% ipython --no-banner

In [1]: import numpy as np

In [2]: from numpy import linalg as LA

In [3]: np.set_printoptions(suppress=True, linewidth=140)

In [4]: A = np.diag(20 * np.array([-3, -1, 2, -2, 0, 1, -1, -1, -2, 1, -3, 3])) + np.array([[6, 4, 0, 8, 1, -1, -7, 7, -7, 9, -7, -6],
   ...:     [-3, 4, -2, 2, -8, 6, -1, 8, 2, 8, 2, 3],
   ...:     [9, -8, 9, 9, 6, 4, -1, -6, 2, -5, -8, 4],
   ...:     [-2, 9, -4, 0, 4, -9, -6, 4, 9, 9, -2, -1],
   ...:     [6, 3, -9, -2, 9, -1, 4, -7, 0, -9, -7, -4],
   ...:     [-7, -7, -4, -2, 9, 0, -5, 3, -6, -1, 4, -6],
   ...:     [-1, -2, 7, 9, -6, -5, -9, 0, 4, -6, -7, 1],
   ...:     [-7, 1, -7, 6, 5, 9, 1, -2, -4, 3, -4, -5],
   ...:     [-3, 2, -3, 3, 3, -8, 6, 5, 4, 8, -1, 8],
   ...:     [1, 0, -3, -5, -8, -3, -1, -3, 4, 5, 4, -2],
   ...:     [5, -9, 0, 6, 8, -7, 0, 2, -5, -7, -4, -4],
   ...:     [7, -9, 8, -5, 8, -6, -6, -1, 1, -5, 8, -5]])

In [5]: A
Out[5]: 
array([[-54,   4,   0,   8,   1,  -1,  -7,   7,  -7,   9,  -7,  -6],
       [ -3, -16,  -2,   2,  -8,   6,  -1,   8,   2,   8,   2,   3],
       [  9,  -8,  49,   9,   6,   4,  -1,  -6,   2,  -5,  -8,   4],
       [ -2,   9,  -4, -40,   4,  -9,  -6,   4,   9,   9,  -2,  -1],
       [  6,   3,  -9,  -2,   9,  -1,   4,  -7,   0,  -9,  -7,  -4],
       [ -7,  -7,  -4,  -2,   9,  20,  -5,   3,  -6,  -1,   4,  -6],
       [ -1,  -2,   7,   9,  -6,  -5, -29,   0,   4,  -6,  -7,   1],
       [ -7,   1,  -7,   6,   5,   9,   1, -22,  -4,   3,  -4,  -5],
       [ -3,   2,  -3,   3,   3,  -8,   6,   5, -36,   8,  -1,   8],
       [  1,   0,  -3,  -5,  -8,  -3,  -1,  -3,   4,  25,   4,  -2],
       [  5,  -9,   0,   6,   8,  -7,   0,   2,  -5,  -7, -64,  -4],
       [  7,  -9,   8,  -5,   8,  -6,  -6,  -1,   1,  -5,   8,  55]])

In [6]: th = np.radians(135)

In [7]: r_ = np.eye(12)

In [8]: r_[0, 0] = r_[2, 2] = np.cos(th)

In [9]: r_[0, 2], r_[2, 0] = -np.sin(th), np.sin(th)

In [10]: r_.round(3)
Out[10]: 
array([[-0.707,  0.   , -0.707,  0.   ,  0.   ,  0.   ,  0.   ,  0.   ,  0.   ,  0.   ,  0.   ,  0.   ],
       [ 0.   ,  1.   ,  0.   ,  0.   ,  0.   ,  0.   ,  0.   ,  0.   ,  0.   ,  0.   ,  0.   ,  0.   ],
       [ 0.707,  0.   , -0.707,  0.   ,  0.   ,  0.   ,  0.   ,  0.   ,  0.   ,  0.   ,  0.   ,  0.   ],
       [ 0.   ,  0.   ,  0.   ,  1.   ,  0.   ,  0.   ,  0.   ,  0.   ,  0.   ,  0.   ,  0.   ,  0.   ],
       [ 0.   ,  0.   ,  0.   ,  0.   ,  1.   ,  0.   ,  0.   ,  0.   ,  0.   ,  0.   ,  0.   ,  0.   ],
       [ 0.   ,  0.   ,  0.   ,  0.   ,  0.   ,  1.   ,  0.   ,  0.   ,  0.   ,  0.   ,  0.   ,  0.   ],
       [ 0.   ,  0.   ,  0.   ,  0.   ,  0.   ,  0.   ,  1.   ,  0.   ,  0.   ,  0.   ,  0.   ,  0.   ],
       [ 0.   ,  0.   ,  0.   ,  0.   ,  0.   ,  0.   ,  0.   ,  1.   ,  0.   ,  0.   ,  0.   ,  0.   ],
       [ 0.   ,  0.   ,  0.   ,  0.   ,  0.   ,  0.   ,  0.   ,  0.   ,  1.   ,  0.   ,  0.   ,  0.   ],
       [ 0.   ,  0.   ,  0.   ,  0.   ,  0.   ,  0.   ,  0.   ,  0.   ,  0.   ,  1.   ,  0.   ,  0.   ],
       [ 0.   ,  0.   ,  0.   ,  0.   ,  0.   ,  0.   ,  0.   ,  0.   ,  0.   ,  0.   ,  1.   ,  0.   ],
       [ 0.   ,  0.   ,  0.   ,  0.   ,  0.   ,  0.   ,  0.   ,  0.   ,  0.   ,  0.   ,  0.   ,  1.   ]])

In [11]: other = A @ r_.T

In [12]: np.allclose(LA.norm(A, axis=1), LA.norm(other, axis=1))
Out[12]: True

In [13]: np.round(np.abs(other - A).max(axis=0), 3)
Out[13]: array([92.184,  0.   , 77.284,  0.   ,  0.   ,  0.   ,  0.   ,  0.   ,  0.   ,  0.   ,  0.   ,  0.   ])

In [14]: round(float(LA.det(r_)), 3), round(float(np.trace(r_)), 3)
Out[14]: (1.0, 8.586)

In [15]: np.allclose(A @ A.T, other @ other.T)
Out[15]: True

In [16]: rng = np.random.default_rng(131)

In [17]: lab = rng.permutation(12)

In [18]: lab
Out[18]: array([ 4,  2,  0,  3,  7,  9, 10, 11,  6,  1,  8,  5])

In [19]: other = r_[lab][:, lab]

In [20]: np.allclose(other, r_)
Out[20]: False

In [21]: np.round(LA.det(other), 3), round(LA.det(r_[lab]), 3)
Out[21]: (np.float64(1.0), np.float64(-1.0))

In [22]: round(np.trace(other), 3)
Out[22]: np.float64(8.586)

In [23]: np.round(np.diag(other), 3)
Out[23]: array([ 1.   , -0.707, -0.707,  1.   ,  1.   ,  1.   ,  1.   ,  1.   ,  1.   ,  1.   ,  1.   ,  1.   ])

In [24]: (A - A.T) / 2
Out[24]: 
array([[ 0. ,  3.5, -4.5,  5. , -2.5,  3. , -3. ,  7. , -2. ,  4. , -6. , -6.5],
       [-3.5,  0. ,  3. , -3.5, -5.5,  6.5,  0.5,  3.5,  0. ,  4. ,  5.5,  6. ],
       [ 4.5, -3. ,  0. ,  6.5,  7.5,  4. , -4. ,  0.5,  2.5, -1. , -4. , -2. ],
       [-5. ,  3.5, -6.5,  0. ,  3. , -3.5, -7.5, -1. ,  3. ,  7. , -4. ,  2. ],
       [ 2.5,  5.5, -7.5, -3. ,  0. , -5. ,  5. , -6. , -1.5, -0.5, -7.5, -6. ],
       [-3. , -6.5, -4. ,  3.5,  5. ,  0. ,  0. , -3. ,  1. ,  1. ,  5.5,  0. ],
       [ 3. , -0.5,  4. ,  7.5, -5. ,  0. ,  0. , -0.5, -1. , -2.5, -3.5,  3.5],
       [-7. , -3.5, -0.5,  1. ,  6. ,  3. ,  0.5,  0. , -4.5,  3. , -3. , -2. ],
       [ 2. ,  0. , -2.5, -3. ,  1.5, -1. ,  1. ,  4.5,  0. ,  2. ,  2. ,  3.5],
       [-4. , -4. ,  1. , -7. ,  0.5, -1. ,  2.5, -3. , -2. ,  0. ,  5.5,  1.5],
       [ 6. , -5.5,  4. ,  4. ,  7.5, -5.5,  3.5,  3. , -2. , -5.5,  0. , -6. ],
       [ 6.5, -6. ,  2. , -2. ,  6. ,  0. , -3.5,  2. , -3.5, -1.5,  6. ,  0. ]])

In [25]: np.trace(A)
Out[25]: np.int64(-103)

In [26]: x0 = np.array([2, -1, -2, -3, 1, -2, -3, 2, 1, 1, 3, 0])

In [27]: LA.norm(A @ x0) <= LA.norm(A, 2) * LA.norm(x0) + 1e-9
Out[27]: np.True_

In [28]: np.sign((A @ x0).round(6))
Out[28]: array([-1,  1, -1,  1, -1,  1,  1, -1, -1,  1, -1,  1])

In [29]: A @ np.ones(12)
Out[29]: array([-53.,   1.,  55., -29., -17.,  -2., -35., -24., -16.,   9., -75.,  55.])
